% python3 -q
>>> import numpy as np
>>> np.set_printoptions(precision=4, suppress=True, linewidth=120)
>>> def rd(a):
...     return np.round(a, 4) + 0
... 
>>> W0 = np.load("data.npy")
>>> W0
array([[-4.7085,  2.9969, -4.4383, -3.0969,  0.2131],
       [ 2.9912, -1.9245,  2.984 ,  1.9101, -0.0597],
       [-1.7588,  1.043 , -1.5294, -0.9056,  0.0499],
       [-0.5289,  0.3154, -0.4921, -0.2905, -0.0893],
       [-2.5651,  1.8034, -2.7377, -1.6075,  0.0467],
       [ 0.212 ,  0.0128,  0.0397, -0.0152,  0.147 ],
       [ 7.7314, -5.1009,  7.7092,  5.0339,  0.0147],
       [ 2.4622, -1.8164,  2.5964,  1.7057,  0.1143],
       [-1.8799,  1.3119, -1.7368, -1.4419,  0.2372],
       [ 1.2427, -0.8754,  1.0948,  0.9125, -0.1144],
       [-5.8136,  3.9027, -5.7842, -3.8174, -0.1304],
       [-2.564 ,  1.7674, -2.6019, -1.7576, -0.088 ],
       [ 4.5935, -3.1455,  4.5245,  3.0312,  0.0112],
       [-3.6696,  2.5098, -3.5703, -2.3551,  0.0851],
       [ 2.5719, -2.1142,  2.7867,  1.8573, -0.0094],
       [-0.8678,  0.6113, -0.9539, -0.6026,  0.0513],
       [-1.775 ,  1.0299, -1.5198, -1.1444, -0.0832],
       [-8.2609,  5.8191, -8.2657, -5.5817, -0.0976],
       [ 3.8619, -2.811 ,  3.8626,  2.5272, -0.0578],
       [-3.5596,  2.2754, -3.4875, -2.3145,  0.0617]])
>>> cen = W0 - W0.mean(axis=0)
>>> Uu, sv, vt = np.linalg.svd(cen, full_matrices=False)
>>> np.linalg.matrix_rank(cen)
np.int64(5)
>>> rd(sv)
array([28.7418,  0.5388,  0.5162,  0.3426,  0.2476])
>>> (np.sign(Uu[:, 0]) == np.sign(Uu[0, 0])).astype(int)
array([1, 0, 1, 0, 1, 0, 0, 0, 1, 0, 1, 1, 0, 1, 0, 1, 1, 1, 0, 1])
>>> lab = W0[:, 1] > np.median(W0[:, 1])
>>> r0 = W0[lab].mean(axis=0) - W0[~lab].mean(axis=0)
>>> np.argsort(-np.abs(r0).round(6), kind="stable")
array([0, 2, 1, 3, 4])
>>> lab.astype(int)
array([1, 0, 1, 0, 1, 0, 0, 0, 1, 0, 1, 1, 0, 1, 0, 0, 1, 1, 0, 1])
